% ipython --no-banner

In [1]: import numpy as np

In [2]: np.set_printoptions(precision=3, suppress=True, linewidth=120)

In [3]: rd = lambda a: np.round(a, 3) + 0

In [4]: arr = np.loadtxt("run12.csv", delimiter=",")

In [5]: arr
Out[5]: 
array([[ 14.,  -2.,   5.,   6.,  -2.,   5.,   1.,   2.,  -1.,  -6.,   2.,   0.],
       [ -2.,   7.,   1.,  -6.,   2.,  -3.,  -3.,  -2.,   4.,  -6.,   2.,  -1.],
       [  5.,   1.,  11.,   7.,   1.,  -3.,   5.,  -6.,  -4.,  -9.,  -7., -11.],
       [  6.,  -6.,   7.,  17.,  -1.,   1.,   6.,   1.,  -2.,   2.,  -6.,  -5.],
       [ -2.,   2.,   1.,  -1.,   4.,  -4.,   1.,  -1.,   3.,  -2.,  -1.,  -1.],
       [  5.,  -3.,  -3.,   1.,  -4.,   6.,  -2.,   4.,  -1.,   3.,   4.,   5.],
       [  1.,  -3.,   5.,   6.,   1.,  -2.,   5.,  -3.,  -4.,  -1.,  -6.,  -6.],
       [  2.,  -2.,  -6.,   1.,  -1.,   4.,  -3.,   7.,   5.,   6.,   6.,   9.],
       [ -1.,   4.,  -4.,  -2.,   3.,  -1.,  -4.,   5.,  10.,   1.,   6.,   7.],
       [ -6.,  -6.,  -9.,   2.,  -2.,   3.,  -1.,   6.,   1.,  14.,   2.,   8.],
       [  2.,   2.,  -7.,  -6.,  -1.,   4.,  -6.,   6.,   6.,   2.,   9.,  10.],
       [  0.,  -1., -11.,  -5.,  -1.,   5.,  -6.,   9.,   7.,   8.,  10.,  14.]])

In [6]: vals, vecs = np.linalg.eigh(arr)

In [7]: x0 = np.array([0, 6, 0, 9, 9, 4, 1, 9, 9, 9, 6, 7])

In [8]: rd(np.linalg.eigvalsh(arr[1:, 1:]))
Out[8]: array([ 0.   ,  0.   ,  0.   ,  0.   ,  0.   ,  0.   ,  2.601,  9.657, 13.046, 27.322, 51.374])

In [9]: np.abs(arr).sum(axis=1).max(), rd(np.abs(vals).max())
Out[9]: (np.float64(77.0), np.float64(51.768))

In [10]: rd(x0 @ arr @ x0 / (x0 @ x0)), rd(vals[0]), rd(vals[-1])
Out[10]: (np.float64(20.068), np.float64(0.0), np.float64(51.768))

In [11]: rd(vecs * np.abs(vals) @ vecs.T)
Out[11]: 
array([[ 14.,  -2.,   5.,   6.,  -2.,   5.,   1.,   2.,  -1.,  -6.,   2.,   0.],
       [ -2.,   7.,   1.,  -6.,   2.,  -3.,  -3.,  -2.,   4.,  -6.,   2.,  -1.],
       [  5.,   1.,  11.,   7.,   1.,  -3.,   5.,  -6.,  -4.,  -9.,  -7., -11.],
       [  6.,  -6.,   7.,  17.,  -1.,   1.,   6.,   1.,  -2.,   2.,  -6.,  -5.],
       [ -2.,   2.,   1.,  -1.,   4.,  -4.,   1.,  -1.,   3.,  -2.,  -1.,  -1.],
       [  5.,  -3.,  -3.,   1.,  -4.,   6.,  -2.,   4.,  -1.,   3.,   4.,   5.],
       [  1.,  -3.,   5.,   6.,   1.,  -2.,   5.,  -3.,  -4.,  -1.,  -6.,  -6.],
       [  2.,  -2.,  -6.,   1.,  -1.,   4.,  -3.,   7.,   5.,   6.,   6.,   9.],
       [ -1.,   4.,  -4.,  -2.,   3.,  -1.,  -4.,   5.,  10.,   1.,   6.,   7.],
       [ -6.,  -6.,  -9.,   2.,  -2.,   3.,  -1.,   6.,   1.,  14.,   2.,   8.],
       [  2.,   2.,  -7.,  -6.,  -1.,   4.,  -6.,   6.,   6.,   2.,   9.,  10.],
       [  0.,  -1., -11.,  -5.,  -1.,   5.,  -6.,   9.,   7.,   8.,  10.,  14.]])

In [12]: x0 @ arr @ x0
Out[12]: np.float64(10897.0)
